$ python3 -q
>>> import numpy as np
>>> np.set_printoptions(suppress=True, linewidth=160)
>>> basis = np.array([[0, 2, 1, 3, 3]])
>>> rng = np.random.default_rng(351)
>>> K = rng.normal(size=(17, 1)) @ basis + np.array([2, -2, 1, 0, 2])
>>> K.round(3)
array([[ 2.   , -1.51 ,  1.245,  0.735,  2.735],
       [ 2.   , -1.956,  1.022,  0.066,  2.066],
       [ 2.   , -2.496,  0.752, -0.743,  1.257],
       [ 2.   , -0.928,  1.536,  1.609,  3.609],
       [ 2.   , -5.246, -0.623, -4.869, -2.869],
       [ 2.   , -1.674,  1.163,  0.489,  2.489],
       [ 2.   , -3.822,  0.089, -2.733, -0.733],
       [ 2.   , -1.891,  1.055,  0.164,  2.164],
       [ 2.   , -3.581,  0.209, -2.372, -0.372],
       [ 2.   , -1.648,  1.176,  0.528,  2.528],
       [ 2.   ,  1.903,  2.951,  5.854,  7.854],
       [ 2.   , -2.943,  0.529, -1.414,  0.586],
       [ 2.   , -1.674,  1.163,  0.49 ,  2.49 ],
       [ 2.   , -0.978,  1.511,  1.533,  3.533],
       [ 2.   , -5.019, -0.51 , -4.529, -2.529],
       [ 2.   , -3.211,  0.394, -1.817,  0.183],
       [ 2.   , -0.772,  1.614,  1.842,  3.842]])
>>> [round(float(x), 3) for x in np.linalg.svd(K, compute_uv=False)[:3]]
[16.469, 14.598, 0.0]
>>> np.argsort(-np.linalg.norm(K, axis=0).round(6), kind="stable")[:3]
array([4, 1, 3])
>>> M2 = K / np.linalg.norm(K, axis=1, keepdims=True)
>>> C2 = M2 @ M2.T
>>> print(np.argwhere(np.triu(np.abs(C2) > 0.95, 1)))
[[ 0  1]
 [ 0  3]
 [ 0  5]
 [ 0  7]
 [ 0  9]
 [ 0 12]
 [ 0 13]
 [ 1  5]
 [ 1  7]
 [ 1  9]
 [ 1 12]
 [ 2 11]
 [ 3 13]
 [ 3 16]
 [ 4  6]
 [ 4 14]
 [ 5  7]
 [ 5  9]
 [ 5 12]
 [ 6  8]
 [ 6 14]
 [ 6 15]
 [ 7  9]
 [ 7 12]
 [ 8 11]
 [ 8 15]
 [ 9 12]
 [11 15]
 [13 16]]
>>> print((C2 - 2 * np.eye(17)).round(6).argmax(axis=1))
[ 9  7 11 13 14 12  8  1  6 12 16 15  5  3  4 11  3]
>>> F = np.load("block9.npy")
>>> F
array([[ 3.436,  1.093, -0.924,  0.255],
       [ 1.509,  4.284, -3.135,  0.688],
       [-6.429, -0.788,  0.73 , -4.954],
       [ 4.296,  4.861, -3.015,  1.843],
       [ 6.233,  0.395,  0.314, -1.006],
       [ 6.625,  2.56 , -1.641, -0.541],
       [-5.219,  0.005,  0.348, -4.176],
       [ 6.022,  2.285,  1.454,  1.283],
       [ 3.72 , -0.17 , -0.249, -2.966],
       [ 4.037,  1.348, -0.32 , -0.339],
       [ 1.771,  5.032, -2.663,  0.785],
       [ 2.308,  4.558, -2.405,  0.096],
       [-4.98 ,  1.012,  2.405, -2.873]])
>>> Ac = (F - F.mean(axis=0)) / F.std(axis=0)
>>> Ac.std(axis=0)
array([1., 1., 1., 1.])
>>> np.argwhere(np.abs(Ac) > 2)
array([], shape=(0, 2), dtype=int64)
>>> beta = np.linalg.lstsq(np.delete(Ac, 1, axis=1), Ac[:, 1])[0]
>>> np.abs(beta).argmax()
np.int64(2)
